In [1]: import numpy as np

In [2]: from numpy import linalg as LA

In [3]: np.set_printoptions(precision=2, suppress=True, linewidth=100)

In [4]: tidy = lambda a: np.round(a, 2) + 0

In [5]: mat = np.loadtxt("out1.csv", delimiter=",")

In [6]: print(mat)
[[ 1.  0.  0.  0.]
 [ 0.  1.  0.  0.]
 [ 1.  3.  1.  0.]
 [-2. -1.  0.  1.]]

In [7]: q, R = LA.qr(mat)

In [8]: tidy(np.trace(q @ q.T))
Out[8]: np.float64(4.0)

In [9]: print(tidy(R))
[[-2.45 -2.04 -0.41  0.82]
 [ 0.   -2.61 -0.83 -0.26]
 [ 0.    0.   -0.38 -0.32]
 [ 0.    0.    0.    0.41]]

In [10]: tidy(abs(R[0, 0])), tidy(LA.norm(mat[:, 0]))
Out[10]: (np.float64(2.45), np.float64(2.45))

In [11]: mat @ mat
Out[11]: 
array([[ 1.,  0.,  0.,  0.],
       [ 0.,  1.,  0.,  0.],
       [ 2.,  6.,  1.,  0.],
       [-4., -2.,  0.,  1.]])

In [12]: tidy(np.sort(LA.eigvals(mat)))
Out[12]: array([1., 1., 1., 1.])

In [13]: mat.reshape(2, -1)
Out[13]: 
array([[ 1.,  0.,  0.,  0.,  0.,  1.,  0.,  0.],
       [ 1.,  3.,  1.,  0., -2., -1.,  0.,  1.]])

In [14]: mat.reshape(-1, 2)
Out[14]: 
array([[ 1.,  0.],
       [ 0.,  0.],
       [ 0.,  1.],
       [ 0.,  0.],
       [ 1.,  3.],
       [ 1.,  0.],
       [-2., -1.],
       [ 0.,  1.]])

In [15]: t3 = mat.reshape(4, 2, -1)

In [16]: t3.transpose(1, 0, 2)
Out[16]: 
array([[[ 1.,  0.],
        [ 0.,  1.],
        [ 1.,  3.],
        [-2., -1.]],

       [[ 0.,  0.],
        [ 0.,  0.],
        [ 1.,  0.],
        [ 0.,  1.]]])

In [17]: vec = np.array([0, -1, 1, 3])

In [18]: target = mat @ vec

In [19]: beta, lr = np.zeros(4), 1 / LA.norm(mat, 2) ** 2

In [20]: for i in range(25):
    ...:     beta -= lr * mat.T @ (mat @ beta - target)
    ...:     if i % 5 == 0: print(i, round(LA.norm(mat @ beta - target), 2))
    ...: 
0 2.07
5 1.44
10 1.28
15 1.17
20 1.06

In [21]: print(tidy(beta))
[-0.8  -0.64  0.49  1.37]

In [22]: tidy(LA.cond(mat))
Out[22]: np.float64(15.02)

In [23]: M2 = mat[0, 0] * mat[1:] - np.outer(mat[1:, 0], mat[0])

In [24]: M2
Out[24]: 
array([[ 0.,  1.,  0.,  0.],
       [ 0.,  3.,  1.,  0.],
       [ 0., -1.,  0.,  1.]])

In [25]: np.flatnonzero(~M2.round(6).any(axis=1))
Out[25]: array([], dtype=int64)

In [26]: LA.matrix_rank(M2), LA.matrix_rank(mat)
Out[26]: (np.int64(3), np.int64(4))
